% ipython --no-banner

In [1]: import numpy as np

In [2]: np.set_printoptions(precision=1, suppress=True, linewidth=200)

In [3]: M = np.load("layer8.npy")

In [4]: M
Out[4]: 
array([[  0,  -6,  18, -12,   6],
       [  0,   6, -18,  12,  -6],
       [  0,   0,   0,   0,   0]])

In [5]: U, sigma, Vt = np.linalg.svd(M)

In [6]: V = Vt[:(sigma > 1e-8).sum()]

In [7]: rng = np.random.default_rng(612051)

In [8]: vec = M[1] + -1 * M[2] + rng.integers(2) * np.eye(5)[2]

In [9]: vec
Out[9]: array([  0.,   6., -18.,  12.,  -6.])

In [10]: np.linalg.matrix_rank(np.vstack([M, vec]))
Out[10]: np.int64(1)

In [11]: np.round(np.diag(V.T @ V), 1) + 0
Out[11]: array([0. , 0.1, 0.6, 0.3, 0.1])

In [12]: round(np.linalg.norm(vec - V.T @ V @ vec), 1)
Out[12]: np.float64(0.0)

In [13]: np.allclose(V.T @ V @ vec, vec)
Out[13]: True

In [14]: U, sigma, Vt = np.linalg.svd(M)

In [15]: np.argmax(sigma[:-1] / (sigma[1:] + 1e-6)) + 1
Out[15]: np.int64(1)

In [16]: Y = U[:, :1] @ np.diag(sigma[:1]) @ Vt[:1]

In [17]: Y.round(1) + 0
Out[17]: 
array([[  0.,  -6.,  18., -12.,   6.],
       [  0.,   6., -18.,  12.,  -6.],
       [  0.,   0.,   0.,   0.,   0.]])

In [18]: round(np.linalg.norm(M - Y, 2), 1), round(sigma[1], 1)
Out[18]: (np.float64(0.0), np.float64(0.0))

In [19]: np.linalg.matrix_rank(Y)
Out[19]: np.int64(1)

In [20]: G = M.T @ M

In [21]: (M @ M.T).shape
Out[21]: (3, 3)

In [22]: np.round(np.linalg.svd(M, compute_uv=False) ** 2, 1) + 0
Out[22]: array([1080.,    0.,    0.])

In [23]: mat = np.load("x.npy")

In [24]: mat
Out[24]: 
array([[ -8,  -1,   6,   3],
       [-15,  -7,   5,   2],
       [-15, -15,   2,  -1],
       [ -6, -16,  -4,  -3],
       [ -6, -24,  -4,  -8],
       [ -4, -22,   2, -14],
       [-13, -15,  10, -10],
       [-11, -18,   6, -10],
       [ -6, -25,   7, -14],
       [ -4, -16,   9, -20],
       [  2, -10,  12, -11],
       [  8, -16,  15,  -6]])

In [25]: vec = np.array([-1, 2, -2, 2])

In [26]: target = mat @ vec

In [27]: target
Out[27]: array([  0,  -5, -21, -24, -50, -72, -57, -57, -86, -86, -68, -82])

In [28]: np.linalg.lstsq(mat, target)[0]
Out[28]: array([-1.,  2., -2.,  2.])

In [29]: target = target + 0.3 * rng.normal(size=12)

In [30]: target
Out[30]: array([  0.1,  -5.3, -21.4, -24.7, -49.3, -71.7, -57.1, -57.1, -86. , -86.2, -68.2, -82.2])

In [31]: c, *_ = np.linalg.lstsq(mat, target)

In [32]: [round(float(np.linalg.norm(np.linalg.solve(mat.T @ mat + lam * np.eye(4), mat.T @ target))), 2) for lam in (0, 1, 10, 100)]
Out[32]: [3.61, 3.61, 3.58, 3.39]

In [33]: round(float(np.linalg.norm(target - mat @ c)), 1)
Out[33]: 1.1

In [34]: c
Out[34]: array([-1.,  2., -2.,  2.])

In [35]: Xc = mat - mat.mean(axis=0)

In [36]: V = np.linalg.svd(Xc)[2][:1]

In [37]: Y = Xc - Xc @ V.T @ V

In [38]: np.round(np.diag(V.T @ V), 1) + 0
Out[38]: array([0.2, 0.3, 0. , 0.5])

In [39]: Y.std(axis=0)
Out[39]: array([5.2, 4.3, 5.4, 2.7])

In [40]: (Xc @ V.T).std(axis=0)
Out[40]: array([8.9])

In [41]: labels = rng.permutation(4)

In [42]: Y = mat[:, labels] * rng.choice([-1, 1], 4)

In [43]: Y
Out[43]: 
array([[  6,   3,  -1,   8],
       [  5,   2,  -7,  15],
       [  2,  -1, -15,  15],
       [ -4,  -3, -16,   6],
       [ -4,  -8, -24,   6],
       [  2, -14, -22,   4],
       [ 10, -10, -15,  13],
       [  6, -10, -18,  11],
       [  7, -14, -25,   6],
       [  9, -20, -16,   4],
       [ 12, -11, -10,  -2],
       [ 15,  -6, -16,  -8]])

In [44]: U, _, Vt = np.linalg.svd(mat.T @ Y)

In [45]: np.round(np.linalg.lstsq(mat, Y)[0], 1) + 0
Out[45]: 
array([[ 0.,  0.,  0., -1.],
       [ 0.,  0.,  1.,  0.],
       [ 1.,  0.,  0.,  0.],
       [ 0.,  1.,  0.,  0.]])

In [46]: np.round(U @ Vt, 1) + 0
Out[46]: 
array([[ 0.,  0.,  0., -1.],
       [ 0.,  0.,  1.,  0.],
       [ 1.,  0.,  0.,  0.],
       [ 0.,  1.,  0.,  0.]])

In [47]: labels = mat[:, 3] > np.median(mat[:, 3])

In [48]: u = mat[labels].mean(axis=0) - mat[~labels].mean(axis=0)

In [49]: ((mat - mat.mean(axis=0)) @ u > 0).astype(int)
Out[49]: array([1, 1, 1, 1, 0, 0, 0, 0, 0, 0, 0, 0])

In [50]: labels.astype(int)
Out[50]: array([1, 1, 1, 1, 1, 0, 0, 0, 0, 0, 0, 1])
